$ python3 -q
>>> import numpy as np
>>> np.set_printoptions(suppress=True, linewidth=160)
>>> def rd(a):
...     return np.round(a, 2) + 0
... 
>>> O, _ = np.linalg.qr(np.array([[0.2, -1.7], [0.8, 0.0], [1.9, 0.0]]))
>>> K = O @ O.T
>>> rd(K)
array([[1.  , 0.  , 0.  ],
       [0.  , 0.15, 0.36],
       [0.  , 0.36, 0.85]])
>>> arr = np.load("block9.npy")
>>> arr
array([[ -1,  -4],
       [  1,   4],
       [ -3, -12]])
>>> np.linalg.cond(arr) > 100
np.True_
>>> U, sv, vt = np.linalg.svd(arr)
>>> vecs = vt[:(sv > 1e-8).sum()]
>>> rng = np.random.default_rng(930)
>>> vec = arr[2] + 2 * arr[1] + rng.integers(2) * np.eye(2)[1]
>>> vec
array([-1., -4.])
>>> np.allclose(vecs.T @ vecs @ vec, vec)
True
>>> np.linalg.matrix_rank(np.vstack([arr, vec]))
np.int64(1)
>>> rd(np.linalg.norm(vec - vecs.T @ vecs @ vec))
np.float64(0.0)
>>> Y = np.array([[2, 3], [4, 5]])
>>> Z = np.array([[-1, 0, 2], [2, -2, 0], [2, -2, -1]])
>>> M = np.block([[Y, np.zeros((2, 3))], [np.zeros((3, 2)), Z]])
>>> M
array([[ 2.,  3.,  0.,  0.,  0.],
       [ 4.,  5.,  0.,  0.,  0.],
       [ 0.,  0., -1.,  0.,  2.],
       [ 0.,  0.,  2., -2.,  0.],
       [ 0.,  0.,  2., -2., -1.]])
>>> Y = np.array([[8, 9, 0], [3, 6, 1], [0, 5, 0], [9, 1, 3], [4, 7, 2]])
>>> M @ Y
array([[ 25.,  36.,   3.],
       [ 47.,  66.,   5.],
       [  8.,   9.,   4.],
       [-18.,   8.,  -6.],
       [-22.,   1.,  -8.]])
>>> np.einsum("ik,kj->ji", M, Y)
array([[ 25.,  47.,   8., -18., -22.],
       [ 36.,  66.,   9.,   8.,   1.],
       [  3.,   5.,   4.,  -6.,  -8.]])
>>> rd(np.linalg.det(M))
np.float64(4.0)
>>> (np.linalg.matrix_power((M != 0) + (M.T != 0) + np.eye(5), 5) > 0).astype(int)
array([[1, 1, 0, 0, 0],
       [1, 1, 0, 0, 0],
       [0, 0, 1, 1, 1],
       [0, 0, 1, 1, 1],
       [0, 0, 1, 1, 1]])
>>> M @ M
array([[16., 21.,  0.,  0.,  0.],
       [28., 37.,  0.,  0.,  0.],
       [ 0.,  0.,  5., -4., -4.],
       [ 0.,  0., -6.,  4.,  4.],
       [ 0.,  0., -8.,  6.,  5.]])
>>> np.flatnonzero(np.linalg.matrix_power((M != 0) + (M.T != 0) + np.eye(5), 5)[1])
array([0, 1])
>>> mat = np.loadtxt("sample2.csv", delimiter=",")
>>> rd(mat)
array([[-0.52,  0.76, -0.12,  0.15],
       [-0.63, -0.61,  0.14,  0.34],
       [-0.4 , -0.15, -0.72, -0.41],
       [-0.4 ,  0.12,  0.66, -0.37],
       [ 0.03, -0.11,  0.1 , -0.74]])
>>> Y = np.c_[mat[:, :3] @ np.array([[-5, 0, -5], [0, -1, 4], [2, 4, 3]]), np.array([-2, -1, 2, -2, 1])]
>>> rd(Y)
array([[ 2.35, -1.25,  5.27, -2.  ],
       [ 3.45,  1.17,  1.15, -1.  ],
       [ 0.59, -2.72, -0.73,  2.  ],
       [ 3.35,  2.53,  4.51, -2.  ],
       [ 0.06,  0.52, -0.29,  1.  ]])
>>> rd(np.linalg.norm(Y - mat @ np.linalg.lstsq(mat, Y)[0], axis=0))
array([0.  , 0.  , 0.  , 0.07])
>>> rd(np.linalg.lstsq(mat, Y[:, 0])[0])
array([-5.,  0.,  2.,  0.])
>>> np.linalg.matrix_rank(np.c_[mat, Y])
np.int64(5)
